$ python3 -q
>>> import numpy as np
>>> np.set_printoptions(precision=2, suppress=True, linewidth=120)
>>> F = np.load("test5.npy")
>>> F
array([[14.,  6.,  0.],
       [ 6.,  9.,  0.],
       [ 0.,  0.,  5.]])
>>> F @ F
array([[232., 138.,   0.],
       [138., 117.,   0.],
       [  0.,   0.,  25.]])
>>> np.trace(F)
np.float64(28.0)
>>> np.allclose(F, F.T)
True
>>> np.linalg.matrix_power(F, 2)
array([[232., 138.,   0.],
       [138., 117.,   0.],
       [  0.,   0.,  25.]])
>>> np.sort(np.abs(np.linalg.eigvals(F)))
array([ 5.,  5., 18.])
>>> np.round(np.abs(np.linalg.eigvals(F)).max(), 2)
np.float64(18.0)
>>> assert F == F.T
Traceback (most recent call last):
  File "<python-input-10>", line 1, in <module>
    assert F == F.T
           ^^^^^^^^
ValueError: The truth value of an array with more than one element is ambiguous. Use a.any() or a.all()
>>> np.round(np.linalg.det(F), 2)
np.float64(450.0)
>>> evals, evecs = np.linalg.eigh(F)
>>> vec = np.array([3, -3, -8])
>>> round(vec @ F @ vec / (vec @ vec), 2), evals[0], evals[-1]
(np.float64(5.11), np.float64(5.0), np.float64(18.0))
>>> vec @ F @ vec
np.float64(419.0)
>>> evecs * np.abs(evals) @ evecs.T
array([[14.,  6.,  0.],
       [ 6.,  9.,  0.],
       [ 0.,  0.,  5.]])
>>> evecs * np.maximum(evals, 0) @ evecs.T
array([[14.,  6.,  0.],
       [ 6.,  9.,  0.],
       [ 0.,  0.,  5.]])
>>> Lm = np.linalg.cholesky(F)
>>> Lm @ Lm.T
array([[14.,  6.,  0.],
       [ 6.,  9.,  0.],
       [ 0.,  0.,  5.]])
>>> np.diag(Lm) ** 2
array([14.  ,  6.43,  5.  ])
>>> np.round(np.prod(np.diag(Lm)) ** 2, 2), round(np.linalg.det(F), 2)
(np.float64(450.0), np.float64(450.0))
>>> np.flatnonzero(np.linalg.matrix_power((F != 0) + (F.T != 0) + np.eye(3), 3)[2])
array([2])
>>> F @ F
array([[232., 138.,   0.],
       [138., 117.,   0.],
       [  0.,   0.,  25.]])
>>> m1 = np.loadtxt("w.csv", delimiter=",")
>>> m1
array([[-22.  ,   7.45, -22.96],
       [-21.97,   6.71, -24.59],
       [-20.7 ,   7.42, -22.52],
       [-21.48,   8.67, -24.16],
       [ -2.75,  -9.75,  -9.86],
       [-21.6 ,   8.01, -23.04],
       [ -0.9 , -10.6 ,  -8.58],
       [ -2.14,  -9.77,  -9.47],
       [-21.64,   8.54, -25.21],
       [-20.64,  10.06, -23.94],
       [ -2.07,  -9.95,  -8.4 ],
       [-20.57,   7.9 , -24.42],
       [ -1.81,  -9.77,  -8.57],
       [-24.51,   8.51, -22.99],
       [ -0.63, -10.02, -10.4 ],
       [-21.97,   7.22, -23.67],
       [ -2.02,  -8.53,  -9.95],
       [-21.03,   8.5 , -24.38],
       [ -2.7 ,  -9.44,  -9.95],
       [-21.37,   6.49, -24.04],
       [ -2.01, -11.16,  -8.55],
       [-21.69,   7.95, -23.66],
       [-21.87,   8.85, -23.59],
       [-21.31,   8.72, -23.73],
       [-22.96,   7.62, -24.26],
       [-21.8 ,   8.87, -22.14],
       [ -1.23,  -9.6 ,  -9.  ]])
>>> Xs = (m1 - m1.mean(axis=0)) / m1.std(axis=0)
>>> Xs.std(axis=0)
array([1., 1., 1.])
>>> coef = np.linalg.lstsq(np.delete(Xs, 2, axis=1), Xs[:, 2])[0]
>>> np.abs(coef).argmax()
np.int64(1)
